% ipython --no-banner

In [1]: import numpy as np

In [2]: np.set_printoptions(precision=2, suppress=True, linewidth=160, floatmode="fixed")

In [3]: K = np.array([[-0.5, 0.1, 1.1, -0.2],
   ...:     [-1.4, -0.2, 0.2, -0.6],
   ...:     [-0.1, 1.1, -0.5, -1.6]])

In [4]: K[:, 0] *= 5

In [5]: K
Out[5]: 
array([[-2.50,  0.10,  1.10, -0.20],
       [-7.00, -0.20,  0.20, -0.60],
       [-0.50,  1.10, -0.50, -1.60]])

In [6]: # column 0 dominates

In [7]: G = K.T @ K

In [8]: G
Out[8]: 
array([[55.50,  0.60, -3.90,  5.50],
       [ 0.60,  1.26, -0.48, -1.66],
       [-3.90, -0.48,  1.50,  0.46],
       [ 5.50, -1.66,  0.46,  2.96]])

In [9]: np.linalg.svd(K, compute_uv=False) ** 2
Out[9]: array([56.34,  3.96,  0.92])

In [10]: np.allclose(G, G.T)
Out[10]: True

In [11]: np.diag(G)
Out[11]: array([55.50,  1.26,  1.50,  2.96])

In [12]: np.linalg.matrix_rank(G)
Out[12]: np.int64(3)

In [13]: r0 = np.array([-2, 3])

In [14]: np.polyval(r0, K[0])
Out[14]: array([8.00, 2.80, 0.80, 3.40])

In [15]: np.correlate(K[0], K[1], "full")
Out[15]: array([ 1.50, -0.56, -0.14, 17.82, -0.96, -7.66,  1.40])

In [16]: np.cross(K[0, :3], K[1, :3])
Out[16]: array([ 0.24, -7.20,  1.20])

In [17]: A2 = K / np.linalg.norm(K, axis=1, keepdims=True)

In [18]: G = A2 @ A2.T

In [19]: np.linalg.norm(A2, axis=1)
Out[19]: array([1.00, 1.00, 1.00])

In [20]: (np.abs(G) > 0.9).astype(int)
Out[20]: 
array([[1, 1, 0],
       [1, 1, 0],
       [0, 0, 1]])

In [21]: np.argwhere(np.triu(np.abs(G) > 0.95, 1))
Out[21]: array([], shape=(0, 2), dtype=int64)

In [22]: (G - 2 * np.eye(3)).round(6).argmax(axis=1)
Out[22]: array([1, 0, 1])

In [23]: np.round(np.degrees(np.arccos(np.clip(G[1, 0], -1, 1))), 2)
Out[23]: np.float64(22.36)
